$ ipython --no-banner

In [1]: import numpy as np

In [2]: np.set_printoptions(precision=3, suppress=True, linewidth=120, sign=" ")

In [3]: rng = np.random.default_rng(373)

In [4]: arr = np.eye(3, dtype=int)[rng.permutation(3)] * np.array([2, 0, -3])

In [5]: print(arr)
[[ 0  0  0]
 [ 0  0 -3]
 [ 2  0  0]]

In [6]: rank = np.linalg.matrix_rank(arr)

In [7]: print(rank)
2

In [8]: ns = np.linalg.svd(arr)[2][rank:].T

In [9]: print(ns[:, 0] / ns[np.abs(ns[:, 0]).round(6).argmax(), 0])
[ 0.  1.  0.]

In [10]: print(np.allclose(arr @ ns, 0))
True

In [11]: print(np.linalg.matrix_rank(arr.T @ arr), np.linalg.matrix_rank(arr @ arr.T))
2 2

In [12]: print(ns @ ns.T)
[[ 0.  0.  0.]
 [ 0.  1.  0.]
 [ 0.  0.  0.]]

In [13]: print(arr @ ns)
[[ 0.]
 [ 0.]
 [ 0.]]

In [14]: mat = np.load("test11.npy")

In [15]: print(mat)
[[ 0  1  1  1]
 [-1  2 -1 -1]
 [-2 -2 -2 -2]
 [ 1 -1 -1  2]]

In [16]: x = np.array([-1, 0, -1, 2])

In [17]: y = mat @ x

In [18]: c, lr = np.zeros(4), 1 / np.linalg.norm(mat, 2) ** 2

In [19]: for i in range(15):
    ...:     c -= lr * mat.T @ (mat @ c - y)
    ...:     if i % 5 == 0: print(i, round(np.linalg.norm(mat @ c - y), 3))
    ...: 
0 2.898
5 1.44
10 0.981

In [20]: print(c)
[-0.132  0.016 -1.136  1.4  ]

In [21]: print(round(np.linalg.cond(mat), 3))
5.915

In [22]: out = np.array([[-1, 0], [1, 2], [-1, 2]])

In [23]: basis = np.array([[1, -2, 0], [-3, 3, -2]])

In [24]: E = out @ basis + 0.1 * rng.normal(size=(3, 3))

In [25]: print(E)
[[-1.047  1.914 -0.096]
 [-5.205  3.972 -3.796]
 [-6.982  8.029 -4.005]]

In [26]: z = rng.permutation(3)

In [27]: out = E[:, z] * rng.choice([-1, 1], 3)

In [28]: print(out)
[[-0.096 -1.047 -1.914]
 [-3.796 -5.205 -3.972]
 [-4.005 -6.982 -8.029]]

In [29]: left, _, Vh = np.linalg.svd(E.T @ out)

In [30]: print(np.round(left @ Vh, 3) + 0)
[[ 0.  1.  0.]
 [ 0.  0. -1.]
 [ 1.  0.  0.]]
